$ ipython --no-banner

In [1]: import numpy as np

In [2]: np.set_printoptions(precision=2, suppress=True, linewidth=160)

In [3]: rd = lambda a: np.round(a, 2) + 0

In [4]: W0 = np.maximum(np.array([[3, -1, -3, 1],
   ...:     [1, 2, 3, -1],
   ...:     [1, -1, -3, 2],
   ...:     [-1, -3, 2, 1],
   ...:     [0, 1, -1, -1],
   ...:     [-2, 3, 0, 3],
   ...:     [2, -1, 1, 3],
   ...:     [1, -2, 0, -2],
   ...:     [3, -3, 2, 1],
   ...:     [-2, -3, -1, 1],
   ...:     [1, 1, 3, -3],
   ...:     [-3, -2, 3, 3],
   ...:     [-1, 2, 3, -2],
   ...:     [-1, -2, -3, -1],
   ...:     [3, -1, -1, -2],
   ...:     [-3, -2, -2, -3],
   ...:     [-2, -3, 2, -1],
   ...:     [-2, 0, -1, -2],
   ...:     [-2, -1, 2, 0],
   ...:     [-3, -2, -2, 0],
   ...:     [-3, -3, -1, 2]]) @ np.array([[-2, -1, -3, 3, -2, 3, -3],
   ...:     [1, 3, 2, 0, -1, 0, -2],
   ...:     [1, -1, 0, 2, 2, -1, -2],
   ...:     [-2, 0, 2, -2, 0, -3, 0]]) + np.array([-4, 4, -2, -1, 0, 0, 1]), 0)

In [5]: W0
Out[5]: 
array([[ 0,  1,  0,  0,  0,  9,  0],
       [ 1,  6,  0, 10,  2,  3,  0],
       [ 0,  3,  0,  0,  0,  0,  6],
       [ 0,  0,  0,  0,  9,  0,  6],
       [ 0,  8,  0,  0,  0,  4,  1],
       [ 0, 15, 16,  0,  1,  0,  1],
       [ 0,  0,  0,  1,  0,  0,  0],
       [ 0,  0,  0,  6,  0,  9,  2],
       [ 0,  0,  0, 10,  1,  4,  0],
       [ 0,  0,  0,  0,  5,  0, 15],
       [ 4,  3,  0, 14,  3,  9,  0],
       [ 0,  0,  9,  0, 14,  0,  8],
       [ 7,  8,  1,  6,  6,  0,  0],
       [ 0,  2,  0,  0,  0,  3, 14],
       [ 0,  0,  0, 10,  0, 16,  0],
       [ 4,  3,  0,  0,  4,  2, 18],
       [ 1,  0,  0,  0, 11,  0,  9],
       [ 3,  7,  0,  0,  2,  1,  9],
       [ 1,  1,  2,  0,  9,  0,  5],
       [ 0,  3,  3,  0,  4,  0, 18],
       [ 0,  0,  5,  0,  7,  0, 18]])

In [6]: cen = W0 - W0.mean(axis=0)

In [7]: V = np.linalg.svd(cen)[2][:6]

In [8]: other = cen - cen @ V.T @ V

In [9]: rd(np.cov(cen @ V.T, rowvar=False))
Out[9]: 
array([[66.34,  0.  ,  0.  ,  0.  ,  0.  ,  0.  ],
       [ 0.  , 28.72,  0.  ,  0.  ,  0.  ,  0.  ],
       [ 0.  ,  0.  , 16.96,  0.  ,  0.  ,  0.  ],
       [ 0.  ,  0.  ,  0.  , 11.41,  0.  ,  0.  ],
       [ 0.  ,  0.  ,  0.  ,  0.  ,  9.56,  0.  ],
       [ 0.  ,  0.  ,  0.  ,  0.  ,  0.  ,  3.99]])

In [10]: q, V = np.linalg.qr(W0[:, :1])[0], np.linalg.qr(W0[:, 1:])[0]

In [11]: sv = np.linalg.svd(q.T @ V, compute_uv=False)

In [12]: rd(np.degrees(np.arccos(sv.clip(0, 1))))
Out[12]: array([37.74])

In [13]: rd(np.linalg.norm(q @ q.T - V @ V.T, 2))
Out[13]: np.float64(1.0)

In [14]: P = W0 @ np.linalg.solve(W0.T @ W0, W0.T)

In [15]: rd(np.linalg.eigvalsh(P))
Out[15]: array([0., 0., 0., 0., 0., 0., 0., 0., 0., 0., 0., 0., 0., 0., 1., 1., 1., 1., 1., 1., 1.])

In [16]: np.linalg.matrix_rank(np.eye(21) - P)
Out[16]: np.int64(14)

In [17]: np.trace(P)
Out[17]: np.float64(7.0)

In [18]: labels = W0[:, 5] > np.median(W0[:, 5])

In [19]: u = W0[labels].mean(axis=0) - W0[~labels].mean(axis=0)

In [20]: ((W0 - W0.mean(axis=0)) @ u > 0).astype(int)
Out[20]: array([1, 1, 0, 0, 1, 0, 1, 1, 1, 0, 1, 0, 1, 0, 1, 0, 0, 0, 0, 0, 0])

In [21]: np.argsort(-np.abs(u).round(6), kind="stable")
Out[21]: array([5, 4, 3, 6, 2, 0, 1])

In [22]: E = np.load("data.npy")

In [23]: E
Out[23]: 
array([[-6,  1,  3,  0,  0,  3,  4,  4, -3],
       [ 1, -2,  6,  1,  1, -4,  1,  3, -5],
       [ 3,  6,  6, -1, -4,  3,  1,  6, -1],
       [ 0,  1, -1,  4, -3, -3, -5,  2, -2],
       [ 0,  1, -4, -3,  4,  0, -1, -3,  4],
       [ 3, -4,  3, -3,  0,  6,  0,  4, -4],
       [ 4,  1,  1, -5, -1,  0,  0, -1,  0],
       [ 4,  3,  6,  2, -3,  4, -1,  6,  3],
       [-3, -5, -1, -2,  4, -4,  0,  3, -4]])

In [24]: x = np.array([0, -2, -1, 2, -1, 0, -1, -2, -2])

In [25]: a = np.maximum(E @ x, 0)

In [26]: np.maximum(E @ x, 0) - np.maximum(-E @ x, 0)
Out[26]: array([-11,   2, -27,  15,  -9,  -1, -10, -22,   5])

In [27]: E.T @ a
Out[27]: array([-13, -14,  -8,  52, -23, -73, -73,  51, -60])
